% ipython --no-banner

In [1]: import numpy as np

In [2]: from numpy import linalg as LA

In [3]: np.set_printoptions(precision=2, suppress=True, linewidth=140, legacy="1.25")

In [4]: rd = lambda a: np.round(a, 2) + 0

In [5]: M = np.tanh(np.array([[1.1, -0.1],
   ...:     [2.1, -0.1],
   ...:     [0.0, 0.9],
   ...:     [1.6, 0.1],
   ...:     [-1.1, -0.9],
   ...:     [-0.3, -0.1],
   ...:     [0.1, -0.6],
   ...:     [0.5, -0.5],
   ...:     [0.2, 0.8],
   ...:     [0.1, -0.8],
   ...:     [-0.9, -1.4],
   ...:     [0.3, 2.4],
   ...:     [0.3, -0.5],
   ...:     [-1.1, -0.9],
   ...:     [-0.2, -0.5],
   ...:     [-0.3, -0.9],
   ...:     [-0.8, 0.1],
   ...:     [0.1, 1.7],
   ...:     [-1.8, -0.6],
   ...:     [-0.6, -0.8],
   ...:     [0.0, 2.1],
   ...:     [0.9, 1.5],
   ...:     [0.4, -0.9],
   ...:     [1.2, -0.7],
   ...:     [0.5, 0.9],
   ...:     [0.6, 0.1]]) @ np.array([[2.0, 0.1, -0.9, -0.3, -2.2], [-1.0, -1.8, 1.2, -0.3, 0.6]]))

In [6]: rd(M)
Out[6]: 
array([[ 0.98,  0.28, -0.8 , -0.29, -0.99],
       [ 1.  ,  0.37, -0.96, -0.54, -1.  ],
       [-0.72, -0.92,  0.79, -0.26,  0.49],
       [ 1.  , -0.02, -0.87, -0.47, -1.  ],
       [-0.86,  0.91, -0.09,  0.54,  0.95],
       [-0.46,  0.15,  0.15,  0.12,  0.54],
       [ 0.66,  0.8 , -0.67,  0.15, -0.52],
       [ 0.91,  0.74, -0.78,  0.  , -0.89],
       [-0.38, -0.89,  0.65, -0.29,  0.04],
       [ 0.76,  0.9 , -0.78,  0.21, -0.6 ],
       [-0.38,  0.98, -0.7 ,  0.6 ,  0.81],
       [-0.95, -1.  ,  0.99, -0.67,  0.65],
       [ 0.8 ,  0.73, -0.7 ,  0.06, -0.74],
       [-0.86,  0.91, -0.09,  0.54,  0.95],
       [ 0.1 ,  0.71, -0.4 ,  0.21,  0.14],
       [ 0.29,  0.92, -0.67,  0.35,  0.12],
       [-0.94, -0.25,  0.69,  0.21,  0.95],
       [-0.91, -1.  ,  0.96, -0.49,  0.66],
       [-1.  ,  0.72,  0.72,  0.62,  1.  ],
       [-0.38,  0.88, -0.4 ,  0.4 ,  0.69],
       [-0.97, -1.  ,  0.99, -0.56,  0.85],
       [ 0.29, -0.99,  0.76, -0.62, -0.79],
       [ 0.94,  0.93, -0.89,  0.15, -0.89],
       [ 1.  ,  0.88, -0.96, -0.15, -1.  ],
       [ 0.1 , -0.92,  0.56, -0.4 , -0.51],
       [ 0.8 , -0.12, -0.4 , -0.21, -0.85]])

In [7]: Xc = M - M.mean(axis=0)

In [8]: Uu, sv, Vh = LA.svd(Xc, full_matrices=False)

In [9]: (np.sign(Uu[:, 0]) == np.sign(Uu[0, 0])).astype(int)
Out[9]: array([1, 1, 0, 1, 0, 0, 1, 1, 0, 1, 0, 0, 1, 0, 1, 1, 0, 0, 0, 0, 0, 0, 1, 1, 0, 1])

In [10]: rd(sv)
Out[10]: array([6.48, 4.44, 1.01, 0.55, 0.26])

In [11]: np.searchsorted(np.cumsum(sv ** 2) / (sv ** 2).sum(), 0.9) + 1
Out[11]: 2
